$ python3 -q
>>> import numpy as np
>>> np.set_printoptions(suppress=True, linewidth=200)
>>> J = np.load("block14.npy")
>>> J
array([[1, 0, 0, 0],
       [0, 1, 0, 0],
       [0, 0, 2, 0],
       [0, 0, 0, 1]])
>>> # symmetric
>>> np.round(np.abs(np.linalg.eigvals(J)).max(), 3)
np.float64(2.0)
>>> np.round(np.sort(np.abs(np.linalg.eigvals(J))), 3)
array([1., 1., 1., 2.])
>>> J.inv()
Traceback (most recent call last):
  File "<python-input-7>", line 1, in <module>
    J.inv()
    ^^^^^
AttributeError: 'numpy.ndarray' object has no attribute 'inv'
>>> J @ J
array([[1, 0, 0, 0],
       [0, 1, 0, 0],
       [0, 0, 4, 0],
       [0, 0, 0, 1]])
>>> np.allclose(J @ J.T, J.T @ J)
True
>>> x = np.ones(4)
>>> for _ in range(7):
...     x = J @ x
...     x /= np.linalg.norm(x)
...     print(round(x @ J @ x, 3))
... 
1.571
1.842
1.955
1.988
1.997
1.999
2.0
>>> x.round(3)
array([0.008, 0.008, 1.   , 0.008])
>>> np.round(np.linalg.eigvalsh(J)[-1], 3)
np.float64(2.0)
>>> M2 = np.array([[0, -1, -3], [2, -3, 2], [-1, -2, 2], [-3, 2, 0]])
>>> np.einsum("ij->j", J)
array([1, 1, 2, 1])
>>> np.vstack([J, M2.T]).shape
(7, 4)
>>> np.linalg.matrix_rank(J @ M2)
np.int64(3)
>>> J @ M2
array([[ 0, -1, -3],
       [ 2, -3,  2],
       [-2, -4,  4],
       [-3,  2,  0]])
>>> np.linalg.matrix_rank(np.vstack([J, M2.T]))
np.int64(4)
>>> np.round(np.sort(np.linalg.eigvals(J).real), 3)
array([1., 1., 1., 2.])
>>> (J != 0).astype(int)
array([[1, 0, 0, 0],
       [0, 1, 0, 0],
       [0, 0, 1, 0],
       [0, 0, 0, 1]])
>>> M2 = np.linalg.inv(J)
>>> (np.abs(M2) > 1e-9).astype(int)
array([[1, 0, 0, 0],
       [0, 1, 0, 0],
       [0, 0, 1, 0],
       [0, 0, 0, 1]])
>>> round(np.linalg.det(J) * np.linalg.det(M2), 3)
np.float64(1.0)
>>> round(float(np.linalg.cond(J)), 3)
2.0
>>> np.round(np.linalg.inv(M2), 3)
array([[1., 0., 0., 0.],
       [0., 1., 0., 0.],
       [0., 0., 2., 0.],
       [0., 0., 0., 1.]])
>>> np.allclose(M2, J.T)
False
>>> J @ M2
array([[1., 0., 0., 0.],
       [0., 1., 0., 0.],
       [0., 0., 1., 0.],
       [0., 0., 0., 1.]])
>>> W0 = np.load("case16.npy")
>>> W0
array([[3, 1, 3],
       [2, 0, 2],
       [3, 1, 3],
       [4, 2, 4]])
>>> left, sig, Vt = np.linalg.svd(W0)
>>> vecs = Vt[:(sig > 1e-8).sum()]
>>> rng = np.random.default_rng(90828)
>>> x = W0[2] + 2 * W0[3] + rng.integers(2) * np.eye(3)[1]
>>> x
array([11.,  6., 11.])
>>> np.round(np.diag(vecs.T @ vecs), 3)
array([0.5, 1. , 0.5])
>>> np.round(vecs.T @ vecs, 3) + 0
array([[0.5, 0. , 0.5],
       [0. , 1. , 0. ],
       [0.5, 0. , 0.5]])
>>> left, sig, Vt = np.linalg.svd(W0)
>>> sig.round(3) + 0
array([9.012, 0.888, 0.   ])
>>> np.argmax(sig[:-1] / (sig[1:] + 1e-6)) + 1
np.int64(2)
>>> M2 = left[:, :2] @ np.diag(sig[:2]) @ Vt[:2]
>>> np.linalg.matrix_rank(W0, rtol=0.05)
np.int64(2)
>>> np.round(np.abs(W0 - M2).max(), 3)
np.float64(0.0)
>>> round(np.linalg.norm(W0 - M2) / np.linalg.norm(W0), 3)
np.float64(0.0)
>>> M2.round(3) + 0
array([[3., 1., 3.],
       [2., 0., 2.],
       [3., 1., 3.],
       [4., 2., 4.]])
>>> np.argsort(-np.linalg.norm(W0, axis=0).round(6), kind="stable")[:3]
array([0, 2, 1])
>>> round(float(np.linalg.norm(W0, 2) / np.linalg.norm(W0)), 3)
0.995
>>> np.linalg.cond(W0) > 100
np.True_
>>> np.linalg.matrix_rank(W0, rtol=0.1)
np.int64(1)
>>> rk = np.linalg.matrix_rank(W0)
>>> rk
np.int64(2)
>>> null = np.linalg.svd(W0)[2][rk:].T
>>> [int(np.linalg.matrix_rank(W0[:i])) for i in range(1, len(W0) + 1)]
[1, 2, 2, 2]
>>> null.shape
(3, 1)
>>> [int(np.linalg.matrix_rank(W0[:, :j + 1])) for j in range(3)]
[1, 2, 2]
>>> np.round(null @ null.T, 3) + 0
array([[ 0.5,  0. , -0.5],
       [ 0. ,  0. ,  0. ],
       [-0.5,  0. ,  0.5]])
>>> np.round(W0 @ null, 3) + 0
array([[0.],
       [0.],
       [0.],
       [0.]])
>>> np.round(null[:, 0] / null[np.abs(null[:, 0]).round(6).argmax(), 0], 3) + 0
array([ 1.,  0., -1.])
>>> np.linalg.matrix_rank(W0.T @ W0), np.linalg.matrix_rank(W0 @ W0.T)
(np.int64(2), np.int64(2))
>>> W2 = np.array([[0, -2, 0, 0, 0, -2],
...     [-3, 1, 3, -3, 3, 0],
...     [1, 2, -3, 1, -2, -3],
...     [0, -2, 1, -2, 3, 2],
...     [3, 0, 1, -2, 2, -3],
...     [0, 3, 1, -2, -3, 3]])
>>> arr = (rng.random((26, 6)) < 0.25) @ W2
>>> arr
array([[ 0,  0,  0,  0,  0,  0],
       [ 1,  0, -2, -1,  1, -1],
       [ 0,  3,  1, -2, -3,  3],
       [-3, -1,  4, -5,  6,  2],
       [ 0,  2,  5, -7,  2, -2],
       [-3,  0,  5, -7,  3,  3],
       [ 1,  0, -2, -1,  1, -1],
       [ 1,  5, -2, -1, -5,  0],
       [ 0,  3,  1, -2, -3,  3],
       [ 4,  0, -1, -3,  3, -4],
       [-2,  3,  0, -2,  1, -3],
       [ 0,  0,  0,  0,  0,  0],
       [ 1,  0, -2, -1,  1, -1],
       [ 0,  0,  0,  0,  0,  0],
       [-3,  1,  3, -3,  3,  0],
       [ 0,  3,  1, -2, -3,  3],
       [ 0,  0,  0,  0,  0,  0],
       [ 0,  0,  0,  0,  0,  0],
       [ 0,  0,  0,  0,  0,  0],
       [ 0,  1,  1, -2, -3,  1],
       [ 0, -1,  2, -4,  0,  3],
       [ 0, -2,  1, -2,  3,  2],
       [ 3, -2,  1, -2,  2, -5],
       [ 1, -2, -2, -1,  1, -3],
       [ 4,  0, -2, -1,  0, -8],
       [-3,  1,  3, -3,  3,  0]])
>>> cen = arr - arr.mean(axis=0)
>>> vecs = np.linalg.svd(cen)[2][:3]
>>> M2 = cen - cen @ vecs.T @ vecs
>>> np.round((cen @ vecs.T).std(axis=0), 3)
array([3.47 , 2.988, 1.813])
>>> np.round(np.diag(vecs.T @ vecs), 3)
array([0.216, 0.472, 0.386, 0.491, 0.635, 0.8  ])
>>> np.linalg.norm(M2, axis=1).round(6).argmax()
np.int64(10)
>>> M2 = np.c_[arr[:, :4] @ np.array([[0, 2, 0, 2], [1, 0, 0, 0], [1, 0, 2, 1], [2, 0, 1, 2]]), np.array([2, 1, 2, 0, 1, 0, 2, 1, 2, 0, 0, 0, 1, 1, 0, 0, 1, 1, 1, 0, 2, 2, 2, 0, 0, 0])]
>>> M2
array([[  0,   0,   0,   0,   2],
       [ -4,   2,  -5,  -2,   1],
       [  0,   0,   0,  -3,   2],
       [ -7,  -6,   3, -12,   0],
       [ -7,   0,   3,  -9,   1],
       [ -9,  -6,   3, -15,   0],
       [ -4,   2,  -5,  -2,   2],
       [  1,   2,  -5,  -2,   1],
       [  0,   0,   0,  -3,   2],
       [ -7,   8,  -5,   1,   0],
       [ -1,  -4,  -2,  -8,   0],
       [  0,   0,   0,   0,   0],
       [ -4,   2,  -5,  -2,   1],
       [  0,   0,   0,   0,   1],
       [ -2,  -6,   3,  -9,   0],
       [  0,   0,   0,  -3,   0],
       [  0,   0,   0,   0,   1],
       [  0,   0,   0,   0,   1],
       [  0,   0,   0,   0,   1],
       [ -2,   0,   0,  -3,   0],
       [ -7,   0,   0,  -6,   2],
       [ -5,   0,   0,  -3,   2],
       [ -5,   6,   0,   3,   2],
       [ -6,   2,  -5,  -2,   0],
       [ -4,   8,  -5,   4,   0],
       [ -2,  -6,   3,  -9,   0]])
>>> np.round(np.linalg.lstsq(arr, M2[:, 0])[0], 3) + 0
array([0., 1., 1., 2., 0., 0.])
>>> np.round(np.linalg.norm(M2 - arr @ np.linalg.lstsq(arr, M2)[0], axis=0), 3) + 0
array([0.   , 0.   , 0.   , 0.   , 4.658])
>>> K = np.load("arr.npy")
>>> K
array([[-3., -3.,  3.,  0.,  0.,  0.,  0.],
       [ 1.,  3.,  3.,  0.,  0.,  0.,  0.],
       [-3., -1., -1.,  0.,  0.,  0.,  0.],
       [ 0.,  0.,  0.,  2.,  0.,  3.,  0.],
       [ 0.,  0.,  0.,  2.,  0.,  3.,  1.],
       [ 0.,  0.,  0.,  2.,  4.,  0.,  2.],
       [ 0.,  0.,  0.,  3.,  1.,  2.,  4.]])
>>> x = np.array([8, -1, -2, -9, -9, 6, -7])
>>> target = K @ x
>>> c, lr = np.zeros(7), 1 / np.linalg.norm(K, 2) ** 2
>>> for i in range(30):
...     c -= lr * K.T @ (K @ c - target)
...     if i % 10 == 0: print(i, round(np.linalg.norm(K @ c - target), 3))
... 
0 37.518
10 5.823
20 3.245
>>> round(float(np.linalg.cond(K)), 3)
38.288
>>> np.round(np.linalg.norm(J[2] - J[0]), 3)
np.float64(2.236)
>>> round(np.linalg.norm(J, 2), 3)
np.float64(2.0)
>>> J[2] @ J[0]
np.int64(0)
>>> round(float(np.linalg.norm(J, 1)), 3), np.round(np.linalg.norm(J, np.inf), 3)
(2.0, np.float64(2.0))
>>> np.round(np.linalg.norm(J, axis=0), 3)
array([1., 1., 2., 1.])
>>> np.round(np.sort(np.linalg.eigvals(K).real), 3)
array([-3.342, -1.92 , -1.92 ,  0.313,  1.871,  2.84 ,  7.158])
>>> (K != 0).astype(int)
array([[1, 1, 1, 0, 0, 0, 0],
       [1, 1, 1, 0, 0, 0, 0],
       [1, 1, 1, 0, 0, 0, 0],
       [0, 0, 0, 1, 0, 1, 0],
       [0, 0, 0, 1, 0, 1, 1],
       [0, 0, 0, 1, 1, 0, 1],
       [0, 0, 0, 1, 1, 1, 1]])
>>> round(float(np.linalg.det(K)), 3)
-672.0
>>> np.flatnonzero(np.linalg.matrix_power((K != 0) + (K.T != 0) + np.eye(7), 7)[1])
array([0, 1, 2])
>>> q, Rm = np.linalg.qr(K)
>>> np.allclose(Rm.T @ Rm, K.T @ K)
True
>>> round(float(abs(Rm[0, 0])), 3), round(float(np.linalg.norm(K[:, 0])), 3)
(4.359, 4.359)
>>> np.round(np.abs(np.diag(Rm)), 3)
array([4.359, 2.675, 4.116, 4.583, 3.352, 1.289, 0.707])
>>> q.shape, Rm.shape
((7, 7), (7, 7))
>>> K - K[0]
array([[ 0.,  0.,  0.,  0.,  0.,  0.,  0.],
       [ 4.,  6.,  0.,  0.,  0.,  0.,  0.],
       [ 0.,  2., -4.,  0.,  0.,  0.,  0.],
       [ 3.,  3., -3.,  2.,  0.,  3.,  0.],
       [ 3.,  3., -3.,  2.,  0.,  3.,  1.],
       [ 3.,  3., -3.,  2.,  4.,  0.,  2.],
       [ 3.,  3., -3.,  3.,  1.,  2.,  4.]])
>>> np.count_nonzero(K)
np.int64(21)
>>> np.round(K.mean(axis=0), 3)
array([-0.714, -0.143,  0.714,  1.286,  0.714,  1.143,  1.   ])
>>> K.shape
(7, 7)
>>> K.sum(axis=1)
array([-3.,  7., -5.,  5.,  6.,  8., 10.])
>>> K.sum(axis=0)
array([-5., -1.,  5.,  9.,  5.,  8.,  7.])
>>> X = np.loadtxt("x.csv", delimiter=",")
>>> X.round(3)
array([[ 0.809,  0.   ,  0.   ,  0.   , -0.588],
       [ 0.   ,  1.   ,  0.   ,  0.   ,  0.   ],
       [ 0.   ,  0.   ,  1.   ,  0.   ,  0.   ],
       [ 0.   ,  0.   ,  0.   ,  1.   ,  0.   ],
       [ 0.588,  0.   ,  0.   ,  0.   ,  0.809]])
>>> # 4 groups of indices that never mix
>>> np.round(X @ X.T, 3) + 0
array([[1., 0., 0., 0., 0.],
       [0., 1., 0., 0., 0.],
       [0., 0., 1., 0., 0.],
       [0., 0., 0., 1., 0.],
       [0., 0., 0., 0., 1.]])
>>> np.round(np.linalg.pinv(X), 3)
array([[ 0.809,  0.   ,  0.   ,  0.   ,  0.588],
       [ 0.   ,  1.   ,  0.   ,  0.   ,  0.   ],
       [ 0.   ,  0.   ,  1.   ,  0.   ,  0.   ],
       [ 0.   ,  0.   ,  0.   ,  1.   ,  0.   ],
       [-0.588,  0.   ,  0.   ,  0.   ,  0.809]])
>>> np.round(np.linalg.svd(X, compute_uv=False), 3)
array([1., 1., 1., 1., 1.])
>>> z = rng.permutation(5)
>>> z
array([0, 4, 2, 3, 1])
>>> M2 = X[z][:, z]
>>> M2.round(3)
array([[ 0.809, -0.588,  0.   ,  0.   ,  0.   ],
       [ 0.588,  0.809,  0.   ,  0.   ,  0.   ],
       [ 0.   ,  0.   ,  1.   ,  0.   ,  0.   ],
       [ 0.   ,  0.   ,  0.   ,  1.   ,  0.   ],
       [ 0.   ,  0.   ,  0.   ,  0.   ,  1.   ]])
>>> np.round(np.linalg.det(M2), 3), round(np.linalg.det(X[z]), 3)
(np.float64(1.0), np.float64(-1.0))
>>> np.allclose(M2, X)
False
>>> feats = np.load("m.npy")
>>> feats
array([[ 7,  2,  5,  3,  8],
       [11,  6,  0, 10, 12],
       [ 1, 13, 14, 10,  1],
       [-2, -1,  3, -5,  8],
       [-2,  5,  5,  3, -6],
       [ 2,  9,  0, 10, -2],
       [ 5,  7, 10,  6,  2],
       [-2,  7,  1,  9, -9],
       [ 0,  0,  0,  0,  0],
       [ 0,  0,  0,  0,  0],
       [ 0,  0,  0,  0,  0],
       [ 5,  7, 10,  6,  2],
       [ 0,  0,  0,  0,  0],
       [-4,  6,  4,  4, -1],
       [ 5,  7, 10,  6,  2],
       [-2,  7,  1,  9, -9],
       [ 0,  0,  0,  0,  0],
       [-2, -1,  3, -5,  8],
       [ 2,  3, -2,  2, 12],
       [ 4,  4, -5,  7,  4],
       [ 0,  0,  0,  0,  0],
       [-2, -1,  3, -5,  8],
       [ 5,  9,  6, 12, -1],
       [ 9, 11,  5, 13,  6],
       [ 5,  7, 10,  6,  2],
       [ 5,  7, 10,  6,  2],
       [-2,  7,  1,  9, -9],
       [ 5,  1,  8, -2, 16],
       [ 5,  1,  8, -2, 16],
       [ 0, 10, -1, 11,  3],
       [-2,  5,  5,  3, -6]])
>>> # row 9 repeats row 8
>>> M2 = feats + rng.integers(-2, 3, (31, 4)) @ rng.integers(-2, 3, (4, 5))
>>> M2
array([[  9,   3,   7,   3,   9],
       [  7,   2,   0,  10,  11],
       [ -5,  12,  12,  10,   1],
       [ -4,   0,   3,  -5,   9],
       [  2,   7,   7,   3,  -5],
       [ -2,   3,   1,  11,  -3],
       [  3,   8,   9,   9,   4],
       [-12,   6,  -1,  13,  -6],
       [ 10,   7,   1,  -1,   1],
       [  2,   1,   2,   2,   2],
       [  4,   2,   1,  -3,  -1],
       [  5,   9,  10,   6,   3],
       [  6,   3,  -1,  -5,  -3],
       [ -8,   8,   2,   2,  -1],
       [  9,   9,  10,   6,   2],
       [ -8,   6,   1,  13,  -6],
       [ -6,  -7,   0,  -2,  -3],
       [  0,   0,   5,   1,  12],
       [ -2,   5,  -2,  10,  18],
       [ -4,   2,  -7,  11,   6],
       [  8,   6,   0,  -2,   0],
       [-10,  -7,   1,  -7,   5],
       [  5,   5,   8,  12,  -2],
       [ 11,   8,   6,   8,   2],
       [ 11,  14,  10,   8,   5],
       [ 11,  14,  11,  11,   7],
       [  0,  12,   2,  12,  -5],
       [  1,  -1,   7,  -5,  14],
       [ -1,   2,   7,   1,  19],
       [ -4,   4,  -3,   1,  -5],
       [  6,   7,   6,  -2,  -9]])
>>> np.abs(M2 - feats).sum(axis=1)
array([ 6,  9,  9,  4,  9, 13,  9, 20, 20,  9, 11,  3, 18, 10,  6, 14, 18, 15, 20, 18, 16, 21,  7, 15, 18, 24, 15, 12, 14, 30, 19])
>>> M = np.array([[3.0, 5.0, -10.0, 5.0],
...     [0.0, 13.0, -20.0, 10.0],
...     [0.0, 15.0, -27.0, 15.0],
...     [0.0, 15.0, -30.0, 18.0]])
>>> r0 = np.array([-5, 7, 0])
>>> np.convolve(M[1], r0)
array([   0.,  -65.,  191., -190.,   70.,    0.])
>>> np.correlate(M[1], M[2], "full")
array([   0.,  195., -651.,  885., -570.,  150.,    0.])
>>> x = np.array([-2, -2, 4, -5])
>>> target = M @ x
>>> target
array([ -81., -156., -213., -240.])
>>> np.round(np.linalg.solve(M, M[:, 2]), 3) + 0
array([0., 0., 1., 0.])
>>> np.round(np.linalg.solve(M.T, M[3]), 3)
array([-0., -0., -0.,  1.])
>>> z = rng.permutation(4)
>>> z
array([2, 3, 1, 0])
>>> M2 = M[z][:, z]
>>> np.round(np.sort(np.abs(np.linalg.eigvals(M2))), 3)
array([2., 3., 3., 3.])
>>> np.allclose(M2, M)
False
>>> round(float(np.linalg.det(M2)), 3), round(np.linalg.det(M[z]), 3)
(-54.0, np.float64(54.0))
>>> np.diag(M2)
array([-27.,  18.,  13.,   3.])
>>> np.trace(M2)
np.float64(7.0)
>>> F = np.loadtxt("a.csv", delimiter=",")
>>> F
array([[ 1.529,  0.942, -0.892],
       [ 0.807,  0.366, -0.401],
       [ 1.013,  0.439, -0.404],
       [ 1.283,  0.67 , -0.762],
       [ 3.446,  1.786, -1.708],
       [-1.063, -0.574,  0.633],
       [ 1.081,  0.733, -0.647],
       [-0.296, -0.235,  0.365],
       [-0.851, -0.406,  0.429],
       [-0.454, -0.391,  0.321]])
>>> gram = np.cov(F, rowvar=False)
>>> round(float(np.corrcoef(F[:, 1], F[:, 0])[0, 1]), 3)
0.991
>>> gram.shape
(3, 3)
>>> np.argsort(-F.std(axis=0).round(6), kind="stable")
array([0, 1, 2])
>>> np.round(np.linalg.eigvalsh(gram)[::-1], 3)
array([2.935, 0.011, 0.003])
>>> gram.round(3)
array([[ 1.848,  1.003, -0.996],
       [ 1.003,  0.554, -0.547],
       [-0.996, -0.547,  0.546]])
